>>> import numpy as np
>>> np.set_printoptions(precision=2, suppress=True, linewidth=120, sign=" ")
>>> def rnd(a):
...     return np.round(a, 2) + 0
... 
>>> feats = np.loadtxt("a.csv", delimiter=",")
>>> feats
array([[-0.46,  0.58, -1.77,  1.12],
       [-1.91,  3.14, -1.35,  2.78],
       [-1.14, -2.54, -3.12,  1.51],
       [-1.46, -1.48,  1.89, -0.24],
       [-0.04, -0.08, -0.94,  1.56],
       [ 0.74,  0.48,  1.35, -1.44],
       [ 1.55,  1.94,  1.78,  4.46],
       [ 2.72,  1.08, -2.12, -1.  ],
       [ 0.12,  0.89, -3.39,  2.14],
       [-0.79,  0.3 ,  2.16, -0.24],
       [ 0.78, -2.51,  2.57, -4.28],
       [ 1.28, -1.53, -3.67, -2.52],
       [-0.7 ,  0.59, -1.1 , -2.3 ]])
>>> G = np.cov(feats, rowvar=False)
>>> rnd(np.polyfit(feats[:, 2], feats[:, 0], 1))
array([-0.02,  0.04])
>>> rnd(np.linalg.eigvalsh(G)[::-1])
array([ 7.5 ,  4.88,  2.02,  1.22])
>>> M2 = np.c_[feats[:, :1] @ np.array([[1]]), np.array([-1, -5, -3, -1, -3, 0, 1, -4, -3, -2, -2, -1, -3])]
>>> M2
array([[-0.46, -1.  ],
       [-1.91, -5.  ],
       [-1.14, -3.  ],
       [-1.46, -1.  ],
       [-0.04, -3.  ],
       [ 0.74,  0.  ],
       [ 1.55,  1.  ],
       [ 2.72, -4.  ],
       [ 0.12, -3.  ],
       [-0.79, -2.  ],
       [ 0.78, -2.  ],
       [ 1.28, -1.  ],
       [-0.7 , -3.  ]])
>>> np.linalg.matrix_rank(np.c_[feats, M2])
np.int64(5)
>>> x0 = np.array([-1, 1, 2, 0])
>>> feats @ np.eye(4)[1]
array([ 0.58,  3.14, -2.54, -1.48, -0.08,  0.48,  1.94,  1.08,  0.89,  0.3 , -2.51, -1.53,  0.59])
>>> np.linalg.norm(feats @ x0) <= np.linalg.norm(feats, 2) * np.linalg.norm(x0) + 1e-9
np.True_
>>> rnd(feats @ np.ones(4))
array([-0.53,  2.66, -5.29, -1.29,  0.5 ,  1.13,  9.73,  0.68, -0.24,  1.43, -3.44, -6.44, -3.51])
>>> x0 = np.array([3, -2, -2, -2])
>>> rhs = feats @ x0
>>> rnd(np.linalg.pinv(feats) @ feats)
array([[ 1.,  0.,  0.,  0.],
       [ 0.,  1.,  0.,  0.],
       [ 0.,  0.,  1.,  0.],
       [ 0.,  0.,  0.,  1.]])
>>> rnd(np.linalg.solve(feats.T @ feats, feats.T @ rhs))
array([ 3., -2., -2., -2.])
>>> rng = np.random.default_rng(4635)
>>> rhs = rhs + 0.1 * rng.normal(size=13)
>>> rnd(rhs)
array([ -1.35, -14.75,   4.8 ,  -4.62,  -1.06,   1.39, -11.75,  12.23,   0.99,  -6.78,  10.68,  19.29,   3.48])
>>> coef, *_ = np.linalg.lstsq(feats, rhs)
>>> rnd(feats.T @ (rhs - feats @ coef))
array([ 0.,  0.,  0.,  0.])
>>> A = np.load("m.npy")
>>> A
array([[ 2.25, -0.98, -9.24,  2.72, -1.09],
       [-4.42,  4.1 , -3.46,  7.08, -1.25],
       [-1.72, -0.45,  0.93, -9.75, -0.92],
       [ 1.4 ,  0.62, -7.51, -1.5 , -6.24],
       [-5.17, -4.7 ,  0.48, -6.66, -2.56],
       [-8.71,  3.79, -0.97, -2.93, -0.42],
       [-0.59, -0.27,  4.35,  6.09, -6.6 ],
       [ 6.63, -3.19, -4.6 ,  2.05,  4.53],
       [ 1.93, -2.41, -5.49,  4.66,  6.21],
       [-1.33,  5.69, -5.88, -1.78, -5.29],
       [ 7.63, -1.64, -2.18,  5.64, -1.62],
       [ 0.9 , -0.71, -8.16,  1.13,  5.55],
       [ 1.66,  0.47,  6.59, -6.13,  4.  ],
       [-3.5 ,  5.98, -5.11, -3.34,  3.84],
       [-5.76, -4.46, -1.88, -5.9 ,  2.93],
       [-0.35, -5.66,  6.02,  4.93,  2.7 ],
       [-5.7 , -1.68,  3.11,  3.1 , -6.73],
       [-0.77, -6.38,  7.16, -2.62,  0.76],
       [-2.16, -2.26, -0.55,  6.33,  7.06],
       [ 4.07, -3.57,  4.13, -0.93,  7.27],
       [-4.09, -5.34, -5.21,  3.7 ,  3.72],
       [ 6.1 , -1.02,  1.38,  7.61,  1.4 ],
       [ 4.51, -2.  , -6.51,  5.33,  2.2 ],
       [-7.07, -3.02,  5.04, -0.63, -3.89],
       [ 0.93,  7.66, -5.99,  1.64,  1.37],
       [ 1.55,  4.28,  5.04, -3.43,  6.5 ],
       [ 5.05,  6.69,  3.87,  2.65, -2.79],
       [-2.64,  4.87, -7.82,  1.11,  2.65],
       [-7.58, -2.78, -4.84, -3.37, -0.2 ],
       [ 5.13,  0.84,  4.4 , -4.12,  6.06],
       [ 2.2 , -8.4 , -1.93,  4.57, -0.24]])
>>> M2 = np.c_[A[:, :2] @ np.array([[2, 3], [3, 0]]), np.array([2, -1, -3, 0, -2, -2, 3, 2, -3, 3, 2, -3, 2, -1, 2, 0, -3, -1, 3, 2, 2, -3, -1, 3, -3, -1, 0, 0, 1, -1, 1])]
>>> rnd(M2)
array([[  1.56,   6.75,   2.  ],
       [  3.46, -13.26,  -1.  ],
       [ -4.79,  -5.16,  -3.  ],
       [  4.66,   4.2 ,   0.  ],
       [-24.44, -15.51,  -2.  ],
       [ -6.05, -26.13,  -2.  ],
       [ -1.99,  -1.77,   3.  ],
       [  3.69,  19.89,   2.  ],
       [ -3.37,   5.79,  -3.  ],
       [ 14.41,  -3.99,   3.  ],
       [ 10.34,  22.89,   2.  ],
       [ -0.33,   2.7 ,  -3.  ],
       [  4.73,   4.98,   2.  ],
       [ 10.94, -10.5 ,  -1.  ],
       [-24.9 , -17.28,   2.  ],
       [-17.68,  -1.05,   0.  ],
       [-16.44, -17.1 ,  -3.  ],
       [-20.68,  -2.31,  -1.  ],
       [-11.1 ,  -6.48,   3.  ],
       [ -2.57,  12.21,   2.  ],
       [-24.2 , -12.27,   2.  ],
       [  9.14,  18.3 ,  -3.  ],
       [  3.02,  13.53,  -1.  ],
       [-23.2 , -21.21,   3.  ],
       [ 24.84,   2.79,  -3.  ],
       [ 15.94,   4.65,  -1.  ],
       [ 30.17,  15.15,   0.  ],
       [  9.33,  -7.92,   0.  ],
       [-23.5 , -22.74,   1.  ],
       [ 12.78,  15.39,  -1.  ],
       [-20.8 ,   6.6 ,   1.  ]])
>>> rnd(np.linalg.lstsq(A, M2[:, 0])[0])
array([ 2.,  3.,  0.,  0.,  0.])
>>> x0 = np.array([-1, -1, 1, -2, 3])
>>> rhs = A @ x0
>>> rnd(np.linalg.pinv(A) @ A)
array([[ 1.,  0.,  0.,  0.,  0.],
       [ 0.,  1.,  0.,  0.,  0.],
       [ 0.,  0.,  1.,  0.,  0.],
       [ 0.,  0.,  0.,  1.,  0.],
       [ 0.,  0.,  0.,  0.,  1.]])
>>> rhs = rhs + 0.02 * rng.normal(size=31)
>>> rnd(rhs)
array([-19.19, -21.06,  19.83, -25.26,  15.98,   8.52, -26.75,   1.46,   4.3 , -22.55, -24.3 ,   6.05,  28.69,  10.66,
        28.95,  10.26, -15.94,  21.86,  12.37,  27.3 ,   7.96, -14.72, -13.06,   4.72, -13.73,  25.57, -21.54,  -4.29,
        11.68,  24.85,  -5.58])
>>> coef, *_ = np.linalg.lstsq(A, rhs)
>>> rnd(A.T @ (rhs - A @ coef))
array([ 0.,  0.,  0.,  0.,  0.])
>>> [round(float(np.linalg.norm(np.linalg.solve(A.T @ A + lam * np.eye(5), A.T @ rhs))), 2) for lam in (0, 1, 10, 100)]
[4.0, 3.99, 3.93, 3.43]
